% ipython --no-banner

In [1]: import numpy as np

In [2]: import numpy.linalg as la

In [3]: np.set_printoptions(precision=2, suppress=True, linewidth=140, legacy="1.25")

In [4]: J = np.array([[0, 0, 1, 0, 0],
   ...:     [0, 0, 0, 0, 0],
   ...:     [0, 0, 3, 0, 0],
   ...:     [1, 0, 0, 0, 0],
   ...:     [1, 0, 0, 0, 0],
   ...:     [1, 2, 0, 2, 0],
   ...:     [0, 0, 0, 0, 3],
   ...:     [0, 0, 0, 0, 0]])

In [5]: J
Out[5]: 
array([[0, 0, 1, 0, 0],
       [0, 0, 0, 0, 0],
       [0, 0, 3, 0, 0],
       [1, 0, 0, 0, 0],
       [1, 0, 0, 0, 0],
       [1, 2, 0, 2, 0],
       [0, 0, 0, 0, 3],
       [0, 0, 0, 0, 0]])

In [6]: rng = np.random.default_rng(442024)

In [7]: other = J + rng.integers(-2, 3, (8, 4)) @ rng.integers(-2, 3, (4, 5))

In [8]: other
Out[8]: 
array([[-3, -4,  4,  2, -2],
       [ 6,  4, -4, -2,  8],
       [ 5,  3, -1,  1,  4],
       [ 1,  1, -1,  1,  2],
       [ 1, -1, -1,  5, -2],
       [ 6,  7, -6,  5,  0],
       [-6, -3,  4,  0,  3],
       [ 0,  0,  0,  0,  4]])

In [9]: other - J
Out[9]: 
array([[-3, -4,  3,  2, -2],
       [ 6,  4, -4, -2,  8],
       [ 5,  3, -4,  1,  4],
       [ 0,  1, -1,  1,  2],
       [ 0, -1, -1,  5, -2],
       [ 5,  5, -6,  3,  0],
       [-6, -3,  4,  0,  0],
       [ 0,  0,  0,  0,  4]])

In [10]: np.abs(other - J).sum(axis=1)
Out[10]: array([14, 24, 17,  5,  9, 19, 13,  4])

In [11]: T = np.stack([J, 3 * J, J[::-1]])

In [12]: (T @ J.T).shape
Out[12]: (3, 8, 8)

In [13]: T.shape
Out[13]: (3, 8, 5)

In [14]: T.sum(axis=0)
Out[14]: 
array([[ 0,  0,  4,  0,  0],
       [ 0,  0,  0,  0,  3],
       [ 1,  2, 12,  2,  0],
       [ 5,  0,  0,  0,  0],
       [ 5,  0,  0,  0,  0],
       [ 4,  8,  3,  8,  0],
       [ 0,  0,  0,  0, 12],
       [ 0,  0,  1,  0,  0]])

In [15]: la.matrix_rank(T.reshape(3, -1))
Out[15]: 2

In [16]: U, sig = la.svd(J)
Traceback (most recent call last):
  Cell In[16], line 1
    U, sig = la.svd(J)
ValueError: too many values to unpack (expected 2)


In [17]: U, sig, vt = la.svd(J, full_matrices=False)

In [18]: np.allclose(U * sig @ vt, J)
Out[18]: True

In [19]: sig / sig[0]
Out[19]: array([1.  , 0.96, 0.95, 0.42, 0.  ])

In [20]: np.cumsum(sig ** 2) / np.sum(sig ** 2)
Out[20]: array([0.33, 0.64, 0.94, 1.  , 1.  ])

In [21]: U.shape, sig.shape, vt.shape
Out[21]: ((8, 5), (5,), (5, 5))

In [22]: M = np.loadtxt("run16.csv", delimiter=",")

In [23]: M
Out[23]: 
array([[ 0.2, -0.1, -0.6,  0.4,  0.8,  0.8,  0.5, -1.4, -0.6, -0.5, -1.1,  0.3],
       [ 0.3, -1.8, -1. , -0.3,  0.4,  1.5,  0.6, -0.7,  2. , -1.9, -0.4,  0.7],
       [ 0.4, -0.2,  1.2, -0.4, -0.5, -0.6, -1.9, -1.1, -0.4,  1.2,  0.3,  2. ],
       [-1.9,  0.1, -0.1,  0.2, -1. , -0.3, -0.8, -1.5, -0.4, -1.5,  0. , -0.1],
       [-0.6,  1.3,  0.1, -0.5, -0.1,  1.8, -0.1,  0.4,  1. , -0.6,  0.1,  1.3],
       [ 1.6,  0.4,  0.2, -0.1, -0.4,  1.4, -1.2,  1.2,  0.6, -1.3,  0.3, -0.3],
       [-0.2,  1.3, -1.8, -1.1, -1.5, -1.1,  0.6,  1.4,  0. ,  0.9,  0.3, -0.1],
       [-1.2, -1.1, -0.9,  0.1, -1.5, -1.3, -0.5,  0.5,  1. , -0.3,  1.6,  0.1],
       [ 1.2, -0.5,  0.1, -1.6,  0.8,  1.5,  0.3,  0.6, -2.1, -0.7,  0.2, -0.5],
       [-1.3, -0.4,  2.3,  0.1,  0.2, -1. , -1.2, -1.4,  0.8, -1. , -1.1, -1.2],
       [ 1.3,  0.1,  0.4,  0.9, -0.5,  0.7, -1.5, -1.3, -0.5, -0.4,  0.4,  0.8],
       [ 1.2,  0.4, -0.8,  0. , -0.2, -1. ,  1.3,  1.1, -2.1,  0.6, -2. , -0.8],
       [ 1.5,  0.9, -1.3, -0.7,  0.6,  2.8, -0.1, -0.1,  0. , -0.4,  0.9,  0.9],
       [-0.5,  1.1, -0.1,  0.5,  0.2, -1.4,  0.6,  0. ,  0.7, -1.9, -1. , -1.2],
       [ 0.2,  0.8, -0.6,  1.7,  0.6, -1.1,  0.4,  2.4, -1.6,  0.1, -0.7,  0.2]])

In [24]: other = np.c_[M[:, :7] @ np.array([[2, -2, -1, 1, -1, -1, 1],
    ...:     [-2, -1, 1, -2, 0, 0, 1],
    ...:     [-2, 0, 2, 0, -2, 2, 1],
    ...:     [-2, 2, 2, 1, -1, 0, 0],
    ...:     [1, 0, -2, 0, -2, 2, 0],
    ...:     [-2, 0, 1, 2, 0, 1, 2],
    ...:     [-2, 0, 0, 2, -1, -1, 1]]), np.array([0, 1, -2, -1, 1, 0, -2, 2, 1, 3, 2, -1, -1, 1, 3])]

In [25]: other.round(2) + 0
Out[25]: 
array([[-0.8,  0.5, -1.5,  3.4, -1.5,  0.5,  1.6,  0. ],
       [ 3. ,  0.6, -4. ,  7.8,  0.6, -0.6,  1.1,  1. ],
       [ 4.1, -1.4,  1.4, -4.6,  0.5,  2.3, -1.7, -2. ],
       [-3. ,  4.1,  3.9, -4.1,  4.7,  0.2, -3.3, -1. ],
       [-6.5, -1.1,  3.1, -0.3,  1.2,  2.5,  4.3,  1. ],
       [ 1.4, -3.8,  1.2,  1.1,  0.1,  0.6,  3.8,  0. ],
       [ 2.3, -3.1, -2.4, -4.9,  7.3, -8.1, -2.3, -2. ],
       [ 3.5,  3.7,  0.2, -2.5,  6.4, -4.4, -6.3,  2. ],
       [ 3.6, -5.1, -4.8,  4.2, -1.7,  1.8,  4.1,  1. ],
       [-2. ,  3.2,  4.3, -4.8, -2.6,  6.5, -2.6,  3. ],
       [ 0.9, -0.9,  3.1,  0.4, -0.5,  0.7,  1.7,  2. ],
       [ 2.4, -2.8, -3. ,  1. , -0.5, -5.5,  0.1, -1. ],
       [ 0.4, -5.3, -3. ,  4.4,  0.7,  0. ,  6.6, -1. ],
       [-2.2,  0.9,  0.6, -3.8, -0.8, -1.3, -1.7,  1. ],
       [-1.4,  2.2,  0.5, -1.1, -2.3, -1.7, -1.4,  3. ]])

In [26]: la.matrix_rank(np.c_[M, other])
Out[26]: 13

In [27]: np.round(la.norm(other - M @ la.lstsq(M, other)[0], axis=0), 2) + 0
Out[27]: array([0.  , 0.  , 0.  , 0.  , 0.  , 0.  , 0.  , 3.84])

In [28]: la.norm(la.qr(M)[0].T @ other, axis=0) ** 2 / ((other ** 2).sum(axis=0) + 1e-12)
Out[28]: array([1.  , 1.  , 1.  , 1.  , 1.  , 1.  , 1.  , 0.64])

In [29]: np.round(la.lstsq(M, other[:, 0])[0], 2) + 0
Out[29]: array([ 2., -2., -2., -2.,  1., -2., -2.,  0.,  0.,  0.,  0.,  0.])

In [30]: la.matrix_rank(other)
Out[30]: 8
